$ python -q
>>> import numpy as np
>>> from numpy import linalg as LA
>>> np.set_printoptions(precision=2, suppress=True, linewidth=200)
>>> def rd(a):
...     return np.round(a, 2) + 0
... 
>>> r0 = np.array([4, -4, 1, -5, -3]) + 0.5
>>> F = np.eye(5) - 2 * np.outer(r0, r0) / (r0 @ r0)
>>> rd(F)
array([[ 0.34,  0.51, -0.22,  0.66,  0.37],
       [ 0.51,  0.6 ,  0.17, -0.51, -0.29],
       [-0.22,  0.17,  0.93,  0.22,  0.12],
       [ 0.66, -0.51,  0.22,  0.34, -0.37],
       [ 0.37, -0.29,  0.12, -0.37,  0.8 ]])
>>> T = np.stack([F, -3 * F, F[::-1]])
>>> rd(LA.norm(T, axis=(1, 2)))
array([2.24, 6.71, 2.24])
>>> rd(LA.det(T))
array([ -1., 243.,  -1.])
>>> LA.matrix_rank(T.reshape(3, -1))
np.int64(2)
>>> np.all(LA.eigvalsh(F) > 0)
np.False_
>>> J = np.load("arr.npy")
>>> rd(J)
array([[ 0.69,  0.22, -0.04,  0.04,  0.13, -0.49,  0.4 , -0.22],
       [ 0.22,  0.84,  0.03, -0.03, -0.1 ,  0.35, -0.29,  0.16],
       [-0.04,  0.03,  0.99,  0.01,  0.02, -0.07,  0.06, -0.03],
       [ 0.04, -0.03,  0.01,  0.99, -0.02,  0.07, -0.06,  0.03],
       [ 0.13, -0.1 ,  0.02, -0.02,  0.94,  0.21, -0.17,  0.1 ],
       [-0.49,  0.35, -0.07,  0.07,  0.21,  0.22,  0.63, -0.35],
       [ 0.4 , -0.29,  0.06, -0.06, -0.17,  0.63,  0.48,  0.29],
       [-0.22,  0.16, -0.03,  0.03,  0.1 , -0.35,  0.29,  0.84]])
>>> rng = np.random.default_rng(65032)
>>> Y = J + rng.integers(-2, 3, (8, 3)) @ rng.integers(-2, 3, (3, 8))
>>> rd(Y)
array([[-6.31, -3.78, -3.04,  2.04,  2.13, -2.49, -1.6 ,  2.78],
       [ 5.22,  2.84,  5.03,  3.97, -6.1 ,  2.35, -3.29,  2.16],
       [-7.04, -9.97, -2.01,  0.01,  0.02,  1.93, -2.94,  1.97],
       [ 2.04,  7.97,  0.01,  0.99,  2.98, -3.93,  2.94, -0.97],
       [ 6.13, -0.1 ,  4.02, -0.02, -4.06,  4.21, -1.17, -0.9 ],
       [ 5.51,  6.35,  3.93,  2.07, -2.79,  0.22,  0.63, -0.35],
       [ 0.4 , -6.29, -1.94, -6.06,  0.83,  4.63,  2.48, -3.71],
       [ 4.78,  2.16,  0.97, -3.97,  0.1 ,  1.65,  3.29, -3.16]])
>>> np.abs(Y - J).sum(axis=1)
array([25., 29., 27., 21., 21., 21., 25., 21.])
>>> LA.matrix_rank(Y - J, tol=1e-8)
np.int64(3)
>>> np.all(LA.eigvalsh(J) > 0)
np.False_
>>> [round(float(LA.det(J[:i, :i])), 2) + 0 for i in range(1, 9)]
[0.69, 0.53, 0.52, 0.51, 0.46, -0.32, -0.84, -1.0]
>>> w, evecs = LA.eigh(J)
>>> rd(LA.eigvalsh(J @ J))
array([1., 1., 1., 1., 1., 1., 1., 1.])
>>> rd(w.sum()), np.trace(J)
(np.float64(6.0), np.float64(6.0))
>>> np.unique(w.round(6) + 0, return_counts=True)[1]
array([1, 7])
>>> (w > 1e-8).sum(), (w < -1e-8).sum()
(np.int64(7), np.int64(1))
>>> rd(evecs @ np.diag(w) @ evecs.T)
array([[ 0.69,  0.22, -0.04,  0.04,  0.13, -0.49,  0.4 , -0.22],
       [ 0.22,  0.84,  0.03, -0.03, -0.1 ,  0.35, -0.29,  0.16],
       [-0.04,  0.03,  0.99,  0.01,  0.02, -0.07,  0.06, -0.03],
       [ 0.04, -0.03,  0.01,  0.99, -0.02,  0.07, -0.06,  0.03],
       [ 0.13, -0.1 ,  0.02, -0.02,  0.94,  0.21, -0.17,  0.1 ],
       [-0.49,  0.35, -0.07,  0.07,  0.21,  0.22,  0.63, -0.35],
       [ 0.4 , -0.29,  0.06, -0.06, -0.17,  0.63,  0.48,  0.29],
       [-0.22,  0.16, -0.03,  0.03,  0.1 , -0.35,  0.29,  0.84]])
>>> rd(LA.svd(J, compute_uv=False))
array([1., 1., 1., 1., 1., 1., 1., 1.])
>>> rd(w)
array([-1.,  1.,  1.,  1.,  1.,  1.,  1.,  1.])
>>> rd(evecs.T @ evecs)
array([[1., 0., 0., 0., 0., 0., 0., 0.],
       [0., 1., 0., 0., 0., 0., 0., 0.],
       [0., 0., 1., 0., 0., 0., 0., 0.],
       [0., 0., 0., 1., 0., 0., 0., 0.],
       [0., 0., 0., 0., 1., 0., 0., 0.],
       [0., 0., 0., 0., 0., 1., 0., 0.],
       [0., 0., 0., 0., 0., 0., 1., 0.],
       [0., 0., 0., 0., 0., 0., 0., 1.]])
>>> def softmax(z):
...     e = np.exp(z - z.max(axis=-1, keepdims=True))
...     return e / e.sum(axis=-1, keepdims=True)
... 
>>> rd(softmax(J).sum(axis=1))
array([1., 1., 1., 1., 1., 1., 1., 1.])
>>> rd(softmax(J[1]))
array([0.13, 0.24, 0.11, 0.1 , 0.09, 0.14, 0.08, 0.12])
>>> att = J @ J.T / np.sqrt(8)
>>> rd(softmax(att)[1] @ J)
array([0.1 , 0.18, 0.12, 0.12, 0.13, 0.09, 0.15, 0.1 ])
>>> arr = np.load("m.npy")
>>> rd(arr)
array([[ 7.88,  4.53, -2.53,  2.  ],
       [-1.91, -1.35,  3.35,  2.  ],
       [-1.03, -0.82,  2.82,  2.  ],
       [ 5.43,  3.06, -1.06,  2.  ],
       [ 2.92,  1.55,  0.45,  2.  ],
       [ 5.42,  3.05, -1.05,  2.  ],
       [ 4.94,  2.76, -0.76,  2.  ],
       [ 2.99,  1.6 ,  0.4 ,  2.  ],
       [-1.34, -1.01,  3.01,  2.  ],
       [ 4.47,  2.48, -0.48,  2.  ],
       [-9.96, -6.17,  8.17,  2.  ],
       [11.13,  6.48, -4.48,  2.  ],
       [ 4.52,  2.51, -0.51,  2.  ],
       [ 2.01,  1.01,  0.99,  2.  ],
       [ 4.97,  2.78, -0.78,  2.  ],
       [ 3.8 ,  2.08, -0.08,  2.  ],
       [ 1.53,  0.72,  1.28,  2.  ],
       [-2.82, -1.89,  3.89,  2.  ],
       [-0.64, -0.58,  2.58,  2.  ]])
>>> LA.cond(arr) > 100
np.True_
>>> feats = np.loadtxt("w.csv", delimiter=",")
>>> feats
array([[-9., -8.,  3., -5.,  8.],
       [-9., -8.,  3., -5.,  8.],
       [-5., -3.,  7., -4.,  4.],
       [-3.,  3., -3., -9., -4.],
       [ 3., -5., -7., -5.,  6.],
       [-2.,  7.,  4.,  3.,  1.],
       [ 5., -1.,  2.,  2., -6.]])
>>> w, evecs = LA.eigh(F)
>>> x = np.array([1, 0, 3, -3, 1])
>>> rd(x @ F @ x)
np.float64(6.94)
>>> rd(evecs * np.maximum(w, 0) @ evecs.T)
array([[ 0.67,  0.26, -0.11,  0.33,  0.18],
       [ 0.26,  0.8 ,  0.09, -0.26, -0.14],
       [-0.11,  0.09,  0.96,  0.11,  0.06],
       [ 0.33, -0.26,  0.11,  0.67, -0.18],
       [ 0.18, -0.14,  0.06, -0.18,  0.9 ]])
>>> rd(np.abs(F).sum(axis=1).max()), rd(np.abs(w).max())
(np.float64(2.1), np.float64(1.0))
>>> rd(LA.norm(feats[1], 1)), rd(LA.norm(feats[1], np.inf))
(np.float64(33.0), np.float64(9.0))
>>> rd(LA.norm(feats, "nuc"))
np.float64(61.54)
>>> rd(LA.norm(feats, 2))
np.float64(25.07)
>>> rd(LA.norm(feats, axis=1))
array([15.59, 15.59, 10.72, 11.14, 12.  ,  8.89,  8.37])
>>> x = np.array([4, 4, 4, 0, 4])
>>> rhs = feats @ x
>>> rhs
array([-24., -24.,  12., -28., -12.,  40.,   0.])
>>> rd(LA.lstsq(feats, rhs)[0])
array([4., 4., 4., 0., 4.])
>>> rd(LA.solve(feats.T @ feats, feats.T @ rhs))
array([4., 4., 4., 0., 4.])
>>> rd(LA.pinv(feats) @ feats)
array([[1., 0., 0., 0., 0.],
       [0., 1., 0., 0., 0.],
       [0., 0., 1., 0., 0.],
       [0., 0., 0., 1., 0.],
       [0., 0., 0., 0., 1.]])
>>> rhs = rhs + 0.3 * rng.normal(size=7)
>>> rd(rhs)
array([-23.73, -23.93,  12.4 , -27.86, -12.44,  39.94,  -0.02])
>>> beta, *_ = LA.lstsq(feats, rhs)
>>> rd(LA.norm(rhs - feats @ beta))
np.float64(0.26)
>>> rd(feats.T @ (rhs - feats @ beta))
array([0., 0., 0., 0., 0.])
>>> [round(float(LA.norm(LA.solve(feats.T @ feats + lam * np.eye(5), feats.T @ rhs))), 2) for lam in (0, 1, 10, 100)]
[7.98, 7.6, 5.61, 2.61]
>>> Y = feats[0, 0] * feats[1:] - np.outer(feats[1:, 0], feats[0])
>>> Y
array([[  0.,   0.,   0.,   0.,   0.],
       [  0., -13., -48.,  11.,   4.],
       [  0., -51.,  36.,  66.,  60.],
       [  0.,  69.,  54.,  60., -78.],
       [  0., -79., -30., -37.,   7.],
       [  0.,  49., -33.,   7.,  14.]])
>>> LA.matrix_rank(Y), LA.matrix_rank(feats)
(np.int64(4), np.int64(5))
>>> mat = np.load("data.npy")
>>> mat
array([[ 39.66,  58.8 ,  -0.04,  58.77,  39.29, 159.93,  39.52],
       [ 39.45,  58.83,   0.21,  60.91,  39.08, 161.62,  39.96],
       [ 40.73,  61.45,   0.33,  60.28,  40.04, 161.62,  38.55],
       [ 40.65,  60.54,  -0.81,  59.73,  40.29, 158.21,  39.78],
       [ 40.86,  59.56,  -0.04,  59.48,  40.63, 159.28,  38.52],
       [ 39.77,  59.52,   0.79,  59.85,  40.88, 160.13,  39.22],
       [ 39.75,  59.21,   2.12,  60.27,  39.05, 158.84,  40.23],
       [ 39.45,  60.4 ,  -0.54,  60.45,  40.31, 159.87,  39.22],
       [ 40.73,  61.21,   0.9 ,  61.26,  39.57, 160.24,  41.01],
       [ 39.9 ,  60.72,   1.38,  58.89,  40.09, 157.7 ,  40.43],
       [ 40.09,  61.25,   1.22,  57.8 ,  40.2 , 159.19,  39.06],
       [ 40.28,  61.41,   0.19,  61.04,  40.17, 161.82,  38.29],
       [ 40.24,  59.55,  -0.17,  61.36,  38.93, 160.03,  38.72],
       [ 39.84,  59.84,   0.59,  60.88,  39.77, 159.89,  39.01],
       [ 40.32,  61.14,   0.72,  59.88,  40.22, 158.16,  41.52],
       [ 41.5 ,  60.69,  -2.66,  60.22,  40.26, 158.58,  38.87],
       [ 39.92,  60.88,  -1.07,  62.14,  38.01, 160.98,  40.58]])
>>> Y = mat + rng.integers(-2, 3, (17, 1)) @ rng.integers(-2, 3, (1, 7))
>>> rd(Y)
array([[ 37.66,  58.8 ,  -2.04,  60.77,  43.29, 163.93,  35.52],
       [ 39.45,  58.83,   0.21,  60.91,  39.08, 161.62,  39.96],
       [ 39.73,  61.45,  -0.67,  61.28,  42.04, 163.62,  36.55],
       [ 42.65,  60.54,   1.19,  57.73,  36.29, 154.21,  43.78],
       [ 38.86,  59.56,  -2.04,  61.48,  44.63, 163.28,  34.52],
       [ 39.77,  59.52,   0.79,  59.85,  40.88, 160.13,  39.22],
       [ 39.75,  59.21,   2.12,  60.27,  39.05, 158.84,  40.23],
       [ 38.45,  60.4 ,  -1.54,  61.45,  42.31, 161.87,  37.22],
       [ 41.73,  61.21,   1.9 ,  60.26,  37.57, 158.24,  43.01],
       [ 37.9 ,  60.72,  -0.62,  60.89,  44.09, 161.7 ,  36.43],
       [ 40.09,  61.25,   1.22,  57.8 ,  40.2 , 159.19,  39.06],
       [ 42.28,  61.41,   2.19,  59.04,  36.17, 157.82,  42.29],
       [ 42.24,  59.55,   1.83,  59.36,  34.93, 156.03,  42.72],
       [ 38.84,  59.84,  -0.41,  61.88,  41.77, 161.89,  37.01],
       [ 42.32,  61.14,   2.72,  57.88,  36.22, 154.16,  45.52],
       [ 43.5 ,  60.69,  -0.66,  58.22,  36.26, 154.58,  42.87],
       [ 38.92,  60.88,  -2.07,  63.14,  40.01, 162.98,  38.58]])
>>> rd(Y - mat)
array([[-2.,  0., -2.,  2.,  4.,  4., -4.],
       [ 0.,  0.,  0.,  0.,  0.,  0.,  0.],
       [-1.,  0., -1.,  1.,  2.,  2., -2.],
       [ 2.,  0.,  2., -2., -4., -4.,  4.],
       [-2.,  0., -2.,  2.,  4.,  4., -4.],
       [ 0.,  0.,  0.,  0.,  0.,  0.,  0.],
       [ 0.,  0.,  0.,  0.,  0.,  0.,  0.],
       [-1.,  0., -1.,  1.,  2.,  2., -2.],
       [ 1.,  0.,  1., -1., -2., -2.,  2.],
       [-2.,  0., -2.,  2.,  4.,  4., -4.],
       [ 0.,  0.,  0.,  0.,  0.,  0.,  0.],
       [ 2.,  0.,  2., -2., -4., -4.,  4.],
       [ 2.,  0.,  2., -2., -4., -4.,  4.],
       [-1.,  0., -1.,  1.,  2.,  2., -2.],
       [ 2.,  0.,  2., -2., -4., -4.,  4.],
       [ 2.,  0.,  2., -2., -4., -4.,  4.],
       [-1.,  0., -1.,  1.,  2.,  2., -2.]])
>>> LA.matrix_rank(Y - mat, tol=1e-8)
np.int64(1)
>>> X = np.load("dump.npy")
>>> X
array([[ 2, -3,  2, -3],
       [ 1,  0,  1,  2],
       [ 2, -1, -1,  0],
       [ 0,  3,  1,  2]])
>>> x = np.array([0, -3, -3, 2])
>>> a = np.maximum(X @ x, 0)
>>> X.T @ a
array([13, -6, -5,  2])
>>> a
array([0, 1, 6, 0])
